$ python -q
>>> import numpy as np
>>> np.set_printoptions(precision=2, suppress=True, linewidth=160)
>>> rnd = lambda a: np.round(a, 2) + 0
>>> rng = np.random.default_rng(93968)
>>> t = np.sort(rng.uniform(-2, 2, 24))
>>> K = np.c_[t, t ** 2, t ** 3] @ np.array([[0, 0, 2], [2, 2, 0], [0, 1, 0]])
>>> rnd(K)
array([[ 5.81,  0.86, -3.41],
       [ 3.92,  1.18, -2.8 ],
       [ 3.59,  1.19, -2.68],
       [ 3.37,  1.18, -2.6 ],
       [ 2.19,  1.04, -2.09],
       [ 1.77,  0.94, -1.88],
       [ 1.28,  0.77, -1.6 ],
       [ 0.89,  0.59, -1.34],
       [ 0.28,  0.23, -0.75],
       [ 0.27,  0.22, -0.74],
       [ 0.13,  0.11, -0.5 ],
       [ 0.  ,  0.  , -0.08],
       [ 0.  ,  0.  , -0.04],
       [ 0.  ,  0.  ,  0.05],
       [ 0.  ,  0.  ,  0.06],
       [ 0.11,  0.12,  0.47],
       [ 0.13,  0.14,  0.51],
       [ 0.34,  0.4 ,  0.82],
       [ 1.91,  2.84,  1.95],
       [ 3.8 ,  6.43,  2.76],
       [ 4.17,  7.17,  2.89],
       [ 4.54,  7.95,  3.01],
       [ 5.89, 10.94,  3.43],
       [ 6.57, 12.52,  3.62]])
>>> dist = np.linalg.norm(K[:, None] - K[None], axis=-1)
>>> dist.mean(axis=1).argmax()
np.int64(23)
>>> dist.shape
(24, 24)
>>> np.linalg.matrix_rank(dist ** 2)
np.int64(5)
>>> np.flatnonzero(dist[10] < dist.mean() / 2)
array([ 5,  6,  7,  8,  9, 10, 11, 12, 13, 14, 15, 16, 17])
>>> gram = np.cov(K, rowvar=False)
>>> rnd(np.median(K, axis=0))
array([ 1.53,  0.81, -0.06])
>>> rnd(gram)
array([[ 4.77,  6.32,  1.11],
       [ 6.32, 13.66,  5.86],
       [ 1.11,  5.86,  4.43]])
>>> M2 = K / np.sqrt((K ** 2).mean(axis=1, keepdims=True))
>>> np.linalg.matrix_rank(K - K.mean(axis=1, keepdims=True))
np.int64(2)
>>> np.linalg.matrix_rank(M2) == np.linalg.matrix_rank(K)
np.True_
>>> rnd(M2[14])
array([0.05, 0.05, 1.73])
>>> mat = np.array([[1.2, -0.4, 0.1, 1.3, -1.3],
...     [-2.1, -0.8, 0.5, -0.2, -0.2],
...     [-1.9, -0.9, 0.9, 0.0, -1.5],
...     [1.7, 0.1, -0.3, -1.2, -0.4]])
>>> vec = np.array([0, 2, 0, 2, 3])
>>> rnd(mat @ np.ones(5))
array([ 0.9, -2.8, -3.4, -0.1])
>>> rnd(mat @ (2 * vec))
array([ -4.2,  -5.2, -12.6,  -6.8])
>>> np.linalg.norm(mat @ vec) <= np.linalg.norm(mat, 2) * np.linalg.norm(vec) + 1e-9
np.True_
>>> gram = mat.T @ mat
>>> rnd(np.linalg.svd(mat, compute_uv=False) ** 2)
array([14.42,  5.43,  2.49,  0.1 ])
>>> rnd(np.diag(gram))
array([12.35,  1.62,  1.16,  3.17,  4.14])
>>> def softmax(z):
...     e = np.exp(z - z.max(axis=-1, keepdims=True))
...     return e / e.sum(axis=-1, keepdims=True)
... 
>>> rnd(softmax(10 * mat[1]))
array([0., 0., 1., 0., 0.])
>>> rnd(softmax(mat[1] + -2))
array([0.03, 0.12, 0.43, 0.21, 0.21])
>>> scores = mat @ mat.T / np.sqrt(5)
>>> rnd(softmax(scores + np.triu(np.full(scores.shape, -np.inf), 1)))
array([[1.  , 0.  , 0.  , 0.  ],
       [0.03, 0.97, 0.  , 0.  ],
       [0.03, 0.28, 0.69, 0.  ],
       [0.16, 0.02, 0.03, 0.8 ]])
>>> M2 = mat / np.linalg.norm(mat, axis=1, keepdims=True)
>>> gram = M2 @ M2.T
>>> rnd(np.linalg.norm(M2, axis=1))
array([1., 1., 1., 1.])
>>> rnd(gram)
array([[ 1.  , -0.41,  0.02,  0.19],
       [-0.41,  1.  ,  0.86, -0.7 ],
       [ 0.02,  0.86,  1.  , -0.51],
       [ 0.19, -0.7 , -0.51,  1.  ]])
>>> data = np.load("dump.npy")
>>> data
array([[ 0,  0,  0],
       [ 0,  0,  0],
       [ 0,  0,  0],
       [ 1,  1, -4],
       [ 6, -1,  0],
       [ 0,  0,  0],
       [ 6, -1,  0],
       [ 0,  0,  0],
       [ 0,  0,  0],
       [ 1,  3, -4],
       [ 6, -1,  0],
       [ 1,  3, -4],
       [ 5, -4,  4],
       [ 0,  0,  0],
       [ 5, -4,  4],
       [ 1,  1, -4],
       [ 1,  1, -4],
       [ 6, -3,  0],
       [ 1,  1, -4],
       [ 0,  0,  0],
       [ 1,  3, -4],
       [ 1,  3, -4],
       [ 0,  0,  0],
       [ 6, -1,  0],
       [ 1,  1, -4],
       [ 5, -4,  4],
       [ 0,  0,  0],
       [ 5, -4,  4]])
>>> # row 1 repeats row 0
>>> Ac = data - data.mean(axis=0)
>>> evecs = np.linalg.svd(Ac)[2][:2]
>>> M2 = Ac - Ac @ evecs.T @ evecs
>>> rnd(np.cov(Ac @ evecs.T, rowvar=False))
array([[13.78,  0.  ],
       [ 0.  ,  3.49]])
>>> np.linalg.norm(M2, axis=1).round(6).argmax()
np.int64(17)
>>> rnd(np.diag(evecs.T @ evecs))
array([0.96, 0.31, 0.73])
>>> rnd(np.linalg.norm(M2) / np.linalg.norm(Ac))
np.float64(0.14)
>>> basis = data[[10, 12]].astype(float)
>>> for _ in range(6):
...     lab = np.linalg.norm(data[:, None] - basis, axis=-1).argmin(axis=1)
...     basis = np.array([data[lab == j].mean(axis=0) for j in range(2)])
... 
>>> lab
array([0, 0, 0, 0, 1, 0, 1, 0, 0, 0, 1, 0, 1, 0, 1, 0, 0, 1, 0, 0, 0, 0, 0, 1, 0, 1, 0, 1])
>>> np.bincount(lab)
array([19,  9])
>>> rnd(basis)
array([[ 0.47,  0.89, -1.89],
       [ 5.56, -2.56,  1.78]])
>>> O, Rm = np.linalg.qr(data)
>>> rnd(np.abs(np.diag(Rm)))
array([17.  ,  8.94,  5.72])
>>> np.trace(O @ O.T)
np.float64(3.0)
>>> np.allclose(Rm.T @ Rm, data.T @ data)
True
